% ipython --no-banner

In [1]: import numpy as np

In [2]: np.set_printoptions(precision=2, suppress=True, linewidth=160, floatmode="fixed")

In [3]: rd = lambda a: np.round(a, 2) + 0

In [4]: J = np.loadtxt("sample12.csv", delimiter=",")

In [5]: rd(J)
Out[5]: 
array([[ 0.96, -0.19],
       [-0.19,  0.04]])

In [6]: # column 0 dominates

In [7]: rng = np.random.default_rng(8993)

In [8]: z = rng.permutation(2)

In [9]: print(z)
[0 1]

In [10]: B = J[z][:, z]

In [11]: np.allclose(B, J)
Out[11]: True

In [12]: vals, evecs = np.linalg.eigh(J)

In [13]: vec = np.array([-2, -1])

In [14]: (np.sign(evecs[:, -1].round(6)) == np.sign(evecs[0, -1].round(6))).astype(int)
Out[14]: array([1, 0])

In [15]: rd(np.abs(J).sum(axis=1).max()), np.abs(vals).max()
Out[15]: (np.float64(1.15), np.float64(1.0))

In [16]: rd(np.linalg.eigvalsh(J[1:, 1:]))
Out[16]: array([0.04])

In [17]: rd(vec @ J @ vec)
Out[17]: np.float64(3.12)

In [18]: vec = np.array([-1, 2])

In [19]: rd(J @ J @ vec)
Out[19]: array([-1.35,  0.27])

In [20]: rd(J @ vec)
Out[20]: array([-1.35,  0.27])

In [21]: B = J / np.sqrt((J ** 2).mean(axis=1, keepdims=True))

In [22]: rd(J - J.mean(axis=1, keepdims=True))
Out[22]: 
array([[ 0.58, -0.58],
       [-0.12,  0.12]])

In [23]: rd(B[1])
Out[23]: array([-1.39,  0.28])

In [24]: np.linalg.cond(J) > 100
Out[24]: np.True_

In [25]: feats = np.load("x.npy")

In [26]: feats
Out[26]: 
array([[-1.00, -2.00,  2.00, -2.00, -7.00],
       [-2.00,  2.00,  2.00,  1.00, -4.00],
       [-2.00, -3.00,  2.00,  1.00,  3.00],
       [-1.00, -3.00, -3.00,  0.00, -1.00],
       [ 0.00,  0.00,  0.00,  0.00, -5.00]])

In [27]: B = np.linalg.inv(feats)

In [28]: np.allclose(B, feats.T)
Out[28]: False

In [29]: P = np.triu(np.array([[4, 6, 9, 2, 3],
    ...:     [8, 3, 6, 9, 0],
    ...:     [6, 0, 3, 8, 4],
    ...:     [4, 4, 7, 1, 3],
    ...:     [8, 0, 5, 8, 7]]), 1) + np.eye(5)

In [30]: B = P @ feats @ np.linalg.inv(P)

In [31]: np.trace(B), np.trace(feats)
Out[31]: (np.float64(-2.0), np.float64(-2.0))

In [32]: B
Out[32]: 
array([[  -33.00,   175.00,  -727.00,  4320.00, -9974.00],
       [  -23.00,    95.00,  -376.00,  2206.00, -5040.00],
       [  -10.00,    33.00,  -130.00,   764.00, -1767.00],
       [   -1.00,     3.00,   -12.00,    71.00,  -178.00],
       [    0.00,     0.00,     0.00,     0.00,    -5.00]])

In [33]: P @ feats - feats @ P
Out[33]: 
array([[-32.00, -15.00,  45.00,  19.00, -13.00],
       [-21.00, -33.00,  -9.00, -24.00,   4.00],
       [ -8.00, -12.00,  12.00,  15.00, -33.00],
       [  0.00,   6.00,  27.00,  53.00,   0.00],
       [  0.00,   0.00,   0.00,   0.00,   0.00]])
